In [1]: import numpy as np

In [2]: np.set_printoptions(suppress=True, linewidth=100)

In [3]: A = np.loadtxt("out15.csv", delimiter=",")

In [4]: A
Out[4]: 
array([[ 1.,  0.,  0.,  0.,  0.,  0.,  0.,  0.,  0.,  0.,  0.],
       [ 0.,  1.,  0.,  0.,  0.,  0.,  0.,  0.,  0.,  0.,  0.],
       [ 0.,  0.,  1.,  0.,  0.,  0.,  0.,  0.,  0.,  0.,  0.],
       [ 0.,  0.,  0.,  1.,  0.,  0.,  0.,  0.,  0.,  0.,  0.],
       [ 0.,  0.,  0.,  0.,  1.,  0.,  0.,  0.,  0.,  0.,  0.],
       [ 0.,  0.,  0.,  0.,  0., -1.,  0.,  0.,  0.,  0.,  0.],
       [ 0.,  0.,  0.,  0.,  0.,  0.,  1.,  0.,  0.,  0.,  0.],
       [ 0.,  0.,  0.,  0.,  0.,  0.,  0., -1.,  0.,  0.,  0.],
       [ 0.,  0.,  0.,  0.,  0.,  0.,  0.,  0.,  1.,  0.,  0.],
       [ 0.,  0.,  0.,  0.,  0.,  0.,  0.,  0.,  0.,  1.,  0.],
       [ 0.,  0.,  0.,  0.,  0.,  0.,  0.,  0.,  0.,  0.,  1.]])

In [5]: M2 = A / np.sqrt((A ** 2).mean(axis=1, keepdims=True))

In [6]: np.round(np.linalg.norm(M2, axis=1), 2)
Out[6]: array([3.32, 3.32, 3.32, 3.32, 3.32, 3.32, 3.32, 3.32, 3.32, 3.32, 3.32])

In [7]: np.round(A - A.mean(axis=1, keepdims=True), 2)
Out[7]: 
array([[ 0.91, -0.09, -0.09, -0.09, -0.09, -0.09, -0.09, -0.09, -0.09, -0.09, -0.09],
       [-0.09,  0.91, -0.09, -0.09, -0.09, -0.09, -0.09, -0.09, -0.09, -0.09, -0.09],
       [-0.09, -0.09,  0.91, -0.09, -0.09, -0.09, -0.09, -0.09, -0.09, -0.09, -0.09],
       [-0.09, -0.09, -0.09,  0.91, -0.09, -0.09, -0.09, -0.09, -0.09, -0.09, -0.09],
       [-0.09, -0.09, -0.09, -0.09,  0.91, -0.09, -0.09, -0.09, -0.09, -0.09, -0.09],
       [ 0.09,  0.09,  0.09,  0.09,  0.09, -0.91,  0.09,  0.09,  0.09,  0.09,  0.09],
       [-0.09, -0.09, -0.09, -0.09, -0.09, -0.09,  0.91, -0.09, -0.09, -0.09, -0.09],
       [ 0.09,  0.09,  0.09,  0.09,  0.09,  0.09,  0.09, -0.91,  0.09,  0.09,  0.09],
       [-0.09, -0.09, -0.09, -0.09, -0.09, -0.09, -0.09, -0.09,  0.91, -0.09, -0.09],
       [-0.09, -0.09, -0.09, -0.09, -0.09, -0.09, -0.09, -0.09, -0.09,  0.91, -0.09],
       [-0.09, -0.09, -0.09, -0.09, -0.09, -0.09, -0.09, -0.09, -0.09, -0.09,  0.91]])

In [8]: np.linalg.matrix_rank(A - A.mean(axis=1, keepdims=True))
Out[8]: np.int64(10)

In [9]: np.round(np.sort(np.linalg.eigvals(A)), 2)
Out[9]: array([-1., -1.,  1.,  1.,  1.,  1.,  1.,  1.,  1.,  1.,  1.])

In [10]: A @ A
Out[10]: 
array([[1., 0., 0., 0., 0., 0., 0., 0., 0., 0., 0.],
       [0., 1., 0., 0., 0., 0., 0., 0., 0., 0., 0.],
       [0., 0., 1., 0., 0., 0., 0., 0., 0., 0., 0.],
       [0., 0., 0., 1., 0., 0., 0., 0., 0., 0., 0.],
       [0., 0., 0., 0., 1., 0., 0., 0., 0., 0., 0.],
       [0., 0., 0., 0., 0., 1., 0., 0., 0., 0., 0.],
       [0., 0., 0., 0., 0., 0., 1., 0., 0., 0., 0.],
       [0., 0., 0., 0., 0., 0., 0., 1., 0., 0., 0.],
       [0., 0., 0., 0., 0., 0., 0., 0., 1., 0., 0.],
       [0., 0., 0., 0., 0., 0., 0., 0., 0., 1., 0.],
       [0., 0., 0., 0., 0., 0., 0., 0., 0., 0., 1.]])

In [11]: K = np.load("layer13.npy")

In [12]: K.round(2) + 0
Out[12]: 
array([[ 0.59,  0.27,  0.8 , -2.24, -0.48,  1.34,  0.17,  0.78, -0.2 , -0.47],
       [-0.88,  0.99,  0.  ,  0.1 , -0.15,  0.5 ,  1.19, -1.67, -0.62, -1.53],
       [-1.97,  1.22,  0.67,  0.05, -0.56, -0.09, -0.4 ,  0.85, -0.91,  1.08],
       [-0.29, -0.24,  1.49,  0.59,  0.35,  0.04,  1.97,  0.7 ,  1.32,  0.25],
       [ 0.88, -0.03,  0.11,  0.79,  0.98, -0.01,  0.71,  1.16, -2.15, -0.42],
       [-0.59, -1.67, -0.76,  0.24, -2.01,  0.11,  0.73,  0.56, -0.48, -0.34],
       [-0.79,  0.03, -1.28, -1.48,  0.92, -1.57,  0.87,  0.61,  0.16, -0.28],
       [ 0.2 ,  0.66, -1.72,  0.19,  0.22,  1.59,  0.95,  0.05,  0.21,  1.41],
       [-1.38, -0.88, -0.29,  0.33,  1.31,  1.38, -0.86,  0.7 ,  0.44, -1.05],
       [ 0.49,  1.55, -0.64,  0.79, -0.84, -0.21, -0.29,  1.36,  0.95, -1.31]])

In [13]: M2 = K / np.sqrt((K ** 2).mean(axis=1, keepdims=True))

In [14]: M2[7].round(2)
Out[14]: array([ 0.21,  0.7 , -1.82,  0.2 ,  0.23,  1.67,  1.  ,  0.05,  0.22,  1.49])

In [15]: rng = np.random.default_rng(9052)

In [16]: idx = rng.permutation(10)

In [17]: idx
Out[17]: array([9, 6, 8, 7, 4, 0, 5, 3, 1, 2])

In [18]: M2 = K[idx][:, idx]

In [19]: np.allclose(M2, K)
Out[19]: False

In [20]: idx = rng.permutation(10)

In [21]: M2 = K[:, idx] * rng.choice([-1, 1], 10)

In [22]: M2.round(2) + 0
Out[22]: 
array([[-0.59,  0.27, -0.8 , -1.34,  2.24,  0.47,  0.78, -0.2 , -0.48, -0.17],
       [ 0.88,  0.99,  0.  , -0.5 , -0.1 ,  1.53, -1.67, -0.62, -0.15, -1.19],
       [ 1.97,  1.22, -0.67,  0.09, -0.05, -1.08,  0.85, -0.91, -0.56,  0.4 ],
       [ 0.29, -0.24, -1.49, -0.04, -0.59, -0.25,  0.7 ,  1.32,  0.35, -1.97],
       [-0.88, -0.03, -0.11,  0.01, -0.79,  0.42,  1.16, -2.15,  0.98, -0.71],
       [ 0.59, -1.67,  0.76, -0.11, -0.24,  0.34,  0.56, -0.48, -2.01, -0.73],
       [ 0.79,  0.03,  1.28,  1.57,  1.48,  0.28,  0.61,  0.16,  0.92, -0.87],
       [-0.2 ,  0.66,  1.72, -1.59, -0.19, -1.41,  0.05,  0.21,  0.22, -0.95],
       [ 1.38, -0.88,  0.29, -1.38, -0.33,  1.05,  0.7 ,  0.44,  1.31,  0.86],
       [-0.49,  1.55,  0.64,  0.21, -0.79,  1.31,  1.36,  0.95, -0.84,  0.29]])

In [23]: U, _, Vh = np.linalg.svd(K.T @ M2)

In [24]: np.round(np.linalg.lstsq(K, M2)[0], 2) + 0
Out[24]: 
array([[-1.,  0.,  0.,  0.,  0.,  0.,  0.,  0.,  0.,  0.],
       [ 0.,  1.,  0.,  0.,  0.,  0.,  0.,  0.,  0.,  0.],
       [ 0.,  0., -1.,  0.,  0.,  0.,  0.,  0.,  0.,  0.],
       [ 0.,  0.,  0.,  0., -1.,  0.,  0.,  0.,  0.,  0.],
       [ 0.,  0.,  0.,  0.,  0.,  0.,  0.,  0.,  1.,  0.],
       [ 0.,  0.,  0., -1.,  0.,  0.,  0.,  0.,  0.,  0.],
       [ 0.,  0.,  0.,  0.,  0.,  0.,  0.,  0.,  0., -1.],
       [ 0.,  0.,  0.,  0.,  0.,  0.,  1.,  0.,  0.,  0.],
       [ 0.,  0.,  0.,  0.,  0.,  0.,  0.,  1.,  0.,  0.],
       [ 0.,  0.,  0.,  0.,  0., -1.,  0.,  0.,  0.,  0.]])

In [25]: idx
Out[25]: array([0, 1, 2, 5, 3, 9, 7, 8, 4, 6])

In [26]: np.round(np.linalg.pinv(K), 2) + 0
Out[26]: 
array([[ 0.07, -0.1 , -0.22, -0.03,  0.1 , -0.07, -0.09,  0.02, -0.15,  0.05],
       [ 0.03,  0.11,  0.14, -0.03,  0.  , -0.19,  0.  ,  0.07, -0.1 ,  0.17],
       [ 0.09,  0.  ,  0.07,  0.17,  0.01, -0.08, -0.14, -0.19, -0.03, -0.07],
       [-0.25,  0.01,  0.01,  0.07,  0.09,  0.03, -0.16,  0.02,  0.04,  0.09],
       [-0.05, -0.02, -0.06,  0.04,  0.11, -0.22,  0.1 ,  0.02,  0.15, -0.09],
       [ 0.15,  0.06, -0.01,  0.  ,  0.  ,  0.01, -0.17,  0.18,  0.15, -0.02],
       [ 0.02,  0.13, -0.04,  0.22,  0.08,  0.08,  0.1 ,  0.11, -0.1 , -0.03],
       [ 0.09, -0.19,  0.09,  0.08,  0.13,  0.06,  0.07,  0.01,  0.08,  0.15],
       [-0.02, -0.07, -0.1 ,  0.15, -0.24, -0.05,  0.02,  0.02,  0.05,  0.11],
       [-0.05, -0.17,  0.12,  0.03, -0.05, -0.04, -0.03,  0.16, -0.12, -0.15]])

In [27]: np.round(np.linalg.norm(K, axis=0), 2)
Out[27]: array([3., 3., 3., 3., 3., 3., 3., 3., 3., 3.])

In [28]: np.round(K.T @ K, 2) + 0
Out[28]: 
array([[9., 0., 0., 0., 0., 0., 0., 0., 0., 0.],
       [0., 9., 0., 0., 0., 0., 0., 0., 0., 0.],
       [0., 0., 9., 0., 0., 0., 0., 0., 0., 0.],
       [0., 0., 0., 9., 0., 0., 0., 0., 0., 0.],
       [0., 0., 0., 0., 9., 0., 0., 0., 0., 0.],
       [0., 0., 0., 0., 0., 9., 0., 0., 0., 0.],
       [0., 0., 0., 0., 0., 0., 9., 0., 0., 0.],
       [0., 0., 0., 0., 0., 0., 0., 9., 0., 0.],
       [0., 0., 0., 0., 0., 0., 0., 0., 9., 0.],
       [0., 0., 0., 0., 0., 0., 0., 0., 0., 9.]])

In [29]: O, _ = np.linalg.qr(np.array([[1.3, 0.1, 0.2],
    ...:     [-1.2, -0.1, -1.4],
    ...:     [-1.0, 0.4, -0.9],
    ...:     [-0.6, 0.0, -0.4],
    ...:     [2.3, -1.3, -0.2],
    ...:     [0.7, 1.1, 0.7],
    ...:     [0.3, 0.0, -0.1],
    ...:     [-0.7, -0.3, -1.9]]))

In [30]: mat = O @ O.T

In [31]: mat.round(2)
Out[31]: 
array([[ 0.32, -0.07,  0.03, -0.08,  0.24,  0.36,  0.09,  0.09],
       [-0.07,  0.29,  0.21,  0.09, -0.07, -0.12,  0.01,  0.36],
       [ 0.03,  0.21,  0.23,  0.06, -0.19,  0.14,  0.03,  0.27],
       [-0.08,  0.09,  0.06,  0.04, -0.08, -0.08, -0.01,  0.08],
       [ 0.24, -0.07, -0.19, -0.08,  0.8 , -0.15,  0.08,  0.14],
       [ 0.36, -0.12,  0.14, -0.08, -0.15,  0.72,  0.1 , -0.02],
       [ 0.09,  0.01,  0.03, -0.01,  0.08,  0.1 ,  0.03,  0.07],
       [ 0.09,  0.36,  0.27,  0.08,  0.14, -0.02,  0.07,  0.57]])

In [32]: U, sigma, Vh = np.linalg.svd(mat)

In [33]: vecs = Vh[:(sigma > 1e-8).sum()]

In [34]: vec = mat[5] + 4 * mat[7] + rng.integers(2) * np.eye(8)[2]

In [35]: vec.round(2)
Out[35]: array([0.71, 1.33, 1.24, 0.23, 0.43, 0.64, 0.37, 2.26])

In [36]: np.round(vecs.T @ vecs, 2)
Out[36]: 
array([[ 0.32, -0.07,  0.03, -0.08,  0.24,  0.36,  0.09,  0.09],
       [-0.07,  0.29,  0.21,  0.09, -0.07, -0.12,  0.01,  0.36],
       [ 0.03,  0.21,  0.23,  0.06, -0.19,  0.14,  0.03,  0.27],
       [-0.08,  0.09,  0.06,  0.04, -0.08, -0.08, -0.01,  0.08],
       [ 0.24, -0.07, -0.19, -0.08,  0.8 , -0.15,  0.08,  0.14],
       [ 0.36, -0.12,  0.14, -0.08, -0.15,  0.72,  0.1 , -0.02],
       [ 0.09,  0.01,  0.03, -0.01,  0.08,  0.1 ,  0.03,  0.07],
       [ 0.09,  0.36,  0.27,  0.08,  0.14, -0.02,  0.07,  0.57]])

In [37]: np.linalg.matrix_rank(np.vstack([mat, vec]))
Out[37]: np.int64(3)

In [38]: M2 = mat / np.linalg.norm(mat, axis=1, keepdims=True)

In [39]: C2 = M2 @ M2.T

In [40]: np.argwhere(np.triu(np.abs(C2) > 0.95, 1))
Out[40]: array([], shape=(0, 2), dtype=int64)

In [41]: round(float(np.degrees(np.arccos(np.clip(C2[2, 0], -1, 1)))), 2)
Out[41]: 84.3

In [42]: (C2 - 2 * np.eye(8)).round(6).argmax(axis=1)
Out[42]: array([6, 7, 1, 1, 6, 0, 0, 1])

In [43]: w, vecs = np.linalg.eigh(mat)

In [44]: vec = np.array([0, 0, 0, -2, -1, -1, -1, 2])

In [45]: np.round(vecs * np.maximum(w, 0) @ vecs.T, 2)
Out[45]: 
array([[ 0.32, -0.07,  0.03, -0.08,  0.24,  0.36,  0.09,  0.09],
       [-0.07,  0.29,  0.21,  0.09, -0.07, -0.12,  0.01,  0.36],
       [ 0.03,  0.21,  0.23,  0.06, -0.19,  0.14,  0.03,  0.27],
       [-0.08,  0.09,  0.06,  0.04, -0.08, -0.08, -0.01,  0.08],
       [ 0.24, -0.07, -0.19, -0.08,  0.8 , -0.15,  0.08,  0.14],
       [ 0.36, -0.12,  0.14, -0.08, -0.15,  0.72,  0.1 , -0.02],
       [ 0.09,  0.01,  0.03, -0.01,  0.08,  0.1 ,  0.03,  0.07],
       [ 0.09,  0.36,  0.27,  0.08,  0.14, -0.02,  0.07,  0.57]])

In [46]: round(vec @ mat @ vec, 2)
Out[46]: np.float64(1.9)

In [47]: idx = rng.integers(0, 2, 6)

In [48]: arr = np.array([[-9, 4, -9, 9, -7, 7],
    ...:     [6, 0, -4, 4, -7, -5],
    ...:     [-2, -1, 0, -9, 6, -5],
    ...:     [0, -1, -1, -2, -9, 2],
    ...:     [-9, -4, -8, -3, 7, 1],
    ...:     [-6, 6, 9, 3, -3, -3]]) * (idx[:, None] == idx)

In [49]: arr
Out[49]: 
array([[-9,  0, -9,  0,  0,  7],
       [ 0,  0,  0,  4, -7,  0],
       [-2,  0,  0,  0,  0, -5],
       [ 0, -1,  0, -2, -9,  0],
       [ 0, -4,  0, -3,  7,  0],
       [-6,  0,  9,  0,  0, -3]])

In [50]: r0 = np.array([3, 1])

In [51]: np.polyval(r0, arr[0])
Out[51]: array([-26,   1, -26,   1,   1,  22])

In [52]: np.convolve(arr[0], r0)
Out[52]: array([-27,  -9, -27,  -9,   0,  21,   7])

In [53]: np.correlate(arr[0], arr[1], "full")
Out[53]: array([  0,  63, -36,  63, -36,   0, -49,  28,   0,   0,   0])

In [54]: vec = np.array([1, 3, 3, 0, 3, 0])

In [55]: rhs = arr @ vec

In [56]: coef, lr = np.zeros(6), 1 / np.linalg.norm(arr, 2) ** 2

In [57]: for i in range(12):
    ...:     coef -= lr * arr.T @ (arr @ coef - rhs)
    ...:     if i % 2 == 0: print(i, round(np.linalg.norm(arr @ coef - rhs), 2))
    ...: 
0 16.47
2 12.1
4 10.0
6 8.4
8 7.16
10 6.21

In [58]: round(float(np.linalg.cond(arr)), 2)
Out[58]: 5.52

In [59]: F = np.load("run13.npy")

In [60]: F
Out[60]: 
array([[ 5, 10, 12,  8, 13,  0,  0, 16,  0],
       [ 5,  0, 32,  8, 43, 18,  0,  0,  0],
       [11, 32, 26, 20, 25,  0,  0, 41,  0],
       [ 0, 25,  0,  0,  0,  0, 23,  8, 15],
       [ 0, 10,  0,  0,  0,  0, 32,  0, 21],
       [ 0,  0,  0,  0,  0, 18, 23,  0, 15],
       [ 5, 31,  0,  8,  0,  0,  5, 28,  3],
       [ 7, 50,  0, 12,  0,  0,  8, 43,  5],
       [ 3,  0, 26,  4, 37, 24,  0,  0,  0],
       [ 3,  0, 22,  4, 31, 18,  0,  0,  0],
       [ 3,  0, 22,  4, 31, 18,  0,  0,  0],
       [ 7,  0, 30, 12, 37,  0,  0, 11,  0],
       [ 0,  0,  0,  0,  0, 24, 14,  0,  9],
       [ 0, 18,  0,  0,  0,  0, 20,  4, 13],
       [ 7, 43,  2, 12,  0,  0,  5, 39,  3],
       [11, 39, 22, 20, 19,  0,  0, 45,  0],
       [ 1,  0,  0,  0,  1,  0,  2,  2,  1],
       [ 9, 34, 16, 16, 13,  0,  0, 38,  0],
       [ 0,  0,  0,  0,  0, 18,  5,  0,  3],
       [ 0, 10,  0,  0,  0,  0, 32,  0, 21],
       [ 1, 21,  0,  0,  0,  0, 11, 14,  7],
       [ 0,  0,  2,  0,  7, 18,  0,  0,  0],
       [ 0,  0,  0,  0,  0, 54,  5,  0,  3]])

In [61]: vec = np.array([0, 1, 0, 2, -1, -1, -1, 0, -1, -1, -2])

In [62]: np.round(np.linalg.inv(A), 2)
Out[62]: 
array([[ 1.,  0.,  0.,  0.,  0.,  0.,  0.,  0.,  0.,  0.,  0.],
       [ 0.,  1.,  0.,  0.,  0.,  0.,  0.,  0.,  0.,  0.,  0.],
       [ 0.,  0.,  1.,  0.,  0.,  0.,  0.,  0.,  0.,  0.,  0.],
       [ 0.,  0.,  0.,  1.,  0.,  0.,  0.,  0.,  0.,  0.,  0.],
       [ 0.,  0.,  0.,  0.,  1.,  0.,  0.,  0.,  0.,  0.,  0.],
       [-0., -0., -0., -0., -0., -1., -0., -0., -0., -0., -0.],
       [ 0.,  0.,  0.,  0.,  0.,  0.,  1.,  0.,  0.,  0.,  0.],
       [-0., -0., -0., -0., -0., -0., -0., -1., -0., -0., -0.],
       [ 0.,  0.,  0.,  0.,  0.,  0.,  0.,  0.,  1.,  0.,  0.],
       [ 0.,  0.,  0.,  0.,  0.,  0.,  0.,  0.,  0.,  1.,  0.],
       [ 0.,  0.,  0.,  0.,  0.,  0.,  0.,  0.,  0.,  0.,  1.]])

In [63]: round(np.linalg.norm(vec), 2), round(float(np.linalg.norm(A @ vec)), 2)
Out[63]: (np.float64(3.74), 3.74)
